% python3 -q
>>> import numpy as np
>>> import numpy.linalg as la
>>> np.set_printoptions(precision=3, suppress=True, linewidth=100, sign=" ")
>>> mat = np.array([[3.0, 2.0, -3.0, 0.0],
...     [0.0, -1.0, 3.0, 0.0],
...     [0.0, -1.0, 2.0, 0.0],
...     [0.0, 0.0, 0.0, -3.0]])
>>> mat
array([[ 3.,  2., -3.,  0.],
       [ 0., -1.,  3.,  0.],
       [ 0., -1.,  2.,  0.],
       [ 0.,  0.,  0., -3.]])
>>> out = np.array([[0, 2], [-2, -2], [-2, 2], [2, -1]])
>>> np.einsum("ij->j", mat)
array([ 3.,  0.,  2., -3.])
>>> la.matrix_rank(mat @ out)
np.int64(2)
>>> mat @ out
array([[ 2., -4.],
       [-4.,  8.],
       [-2.,  6.],
       [-6.,  3.]])
>>> np.einsum("ik,kj->ij", mat, out)
array([[ 2., -4.],
       [-4.,  8.],
       [-2.,  6.],
       [-6.,  3.]])
>>> np.vstack([mat, out.T]).shape
(6, 4)
>>> np.einsum("ij,ij->i", mat, mat)
array([ 22.,  10.,   5.,   9.])
>>> data = np.load("block6.npy")
>>> data
array([[ 0.399,  0.488, -0.044],
       [ 0.488,  0.596, -0.054],
       [-0.044, -0.054,  0.005]])
>>> vec = np.array([2, 3, 5])
>>> round(float(np.trace(data)), 3)
1.0
>>> np.round((vec - data @ vec) @ (data @ vec), 3)
np.float64(-0.0)
>>> vec = np.array([3, -1, 0])
>>> h1 = np.maximum(data @ vec, 0)
>>> np.maximum(data @ (3 * vec), 0)
array([ 2.128,  2.601,  0.   ])
>>> data.T @ h1
array([ 0.706,  0.863, -0.078])
>>> np.round(la.eigvals(data).sum().real, 3)
np.float64(1.0)
>>> np.kron(np.eye(2, dtype=int), data)
array([[ 0.399,  0.488, -0.044,  0.   ,  0.   , -0.   ],
       [ 0.488,  0.596, -0.054,  0.   ,  0.   , -0.   ],
       [-0.044, -0.054,  0.005, -0.   , -0.   ,  0.   ],
       [ 0.   ,  0.   , -0.   ,  0.399,  0.488, -0.044],
       [ 0.   ,  0.   , -0.   ,  0.488,  0.596, -0.054],
       [-0.   , -0.   ,  0.   , -0.044, -0.054,  0.005]])
>>> np.round(la.det(data.T), 3)
np.float64(-0.0)
